% ipython --no-banner

In [1]: import numpy as np

In [2]: import numpy.linalg as la

In [3]: np.set_printoptions(precision=2, suppress=True, linewidth=160)

In [4]: C = np.array([[5, 0, 6], [1, 5, 4], [5, 8, 6]])

In [5]: rng = np.random.default_rng(86)

In [6]: mat = (rng.random((17, 3)) < 0.25) @ C

In [7]: mat
Out[7]: 
array([[ 1,  5,  4],
       [ 0,  0,  0],
       [ 1,  5,  4],
       [ 1,  5,  4],
       [ 0,  0,  0],
       [ 0,  0,  0],
       [ 5,  0,  6],
       [ 5,  8,  6],
       [ 0,  0,  0],
       [ 1,  5,  4],
       [ 5,  8,  6],
       [ 5,  0,  6],
       [ 1,  5,  4],
       [ 6,  5, 10],
       [ 0,  0,  0],
       [ 0,  0,  0],
       [ 0,  0,  0]])

In [8]: C = mat[[9, 7]].astype(float)

In [9]: for _ in range(3):
   ...:     lab = la.norm(mat[:, None] - C, axis=-1).argmin(axis=1)
   ...:     C = np.array([mat[lab == j].mean(axis=0) for j in range(2)])
   ...: 

In [10]: lab
Out[10]: array([0, 0, 0, 0, 0, 0, 0, 1, 0, 0, 1, 0, 0, 1, 0, 0, 0])

In [11]: np.abs(C[1] - C[0]).argmax()
Out[11]: np.int64(1)

In [12]: C
Out[12]: 
array([[1.07, 1.79, 2.29],
       [5.33, 7.  , 7.33]])

In [13]: [round(float(x), 2) for x in la.svd(C, compute_uv=False)[:3]]
Out[13]: [11.86, 0.47]

In [14]: round(float(la.norm(C, 2) / la.norm(C)), 2)
Out[14]: 1.0

In [15]: np.argsort(-la.norm(C, axis=0).round(6), kind="stable")[:3]
Out[15]: array([2, 1, 0])

In [16]: vec = np.array([2, -2, 2])

In [17]: h1 = np.maximum(mat @ vec, 0)

In [18]: np.flatnonzero(h1 > 1e-9)
Out[18]: array([ 6,  7, 10, 11, 13])

In [19]: mat.T @ h1
Out[19]: array([412, 206, 556])

In [20]: h1
Out[20]: array([ 0,  0,  0,  0,  0,  0, 22,  6,  0,  0,  6, 22,  0, 22,  0,  0,  0])

In [21]: np.maximum(mat @ vec, 0) - np.maximum(-mat @ vec, 0)
Out[21]: array([ 0,  0,  0,  0,  0,  0, 22,  6,  0,  0,  6, 22,  0, 22,  0,  0,  0])

In [22]: mat * (h1 > 1e-9)[:, None]
Out[22]: 
array([[ 0,  0,  0],
       [ 0,  0,  0],
       [ 0,  0,  0],
       [ 0,  0,  0],
       [ 0,  0,  0],
       [ 0,  0,  0],
       [ 5,  0,  6],
       [ 5,  8,  6],
       [ 0,  0,  0],
       [ 0,  0,  0],
       [ 5,  8,  6],
       [ 5,  0,  6],
       [ 0,  0,  0],
       [ 6,  5, 10],
       [ 0,  0,  0],
       [ 0,  0,  0],
       [ 0,  0,  0]])
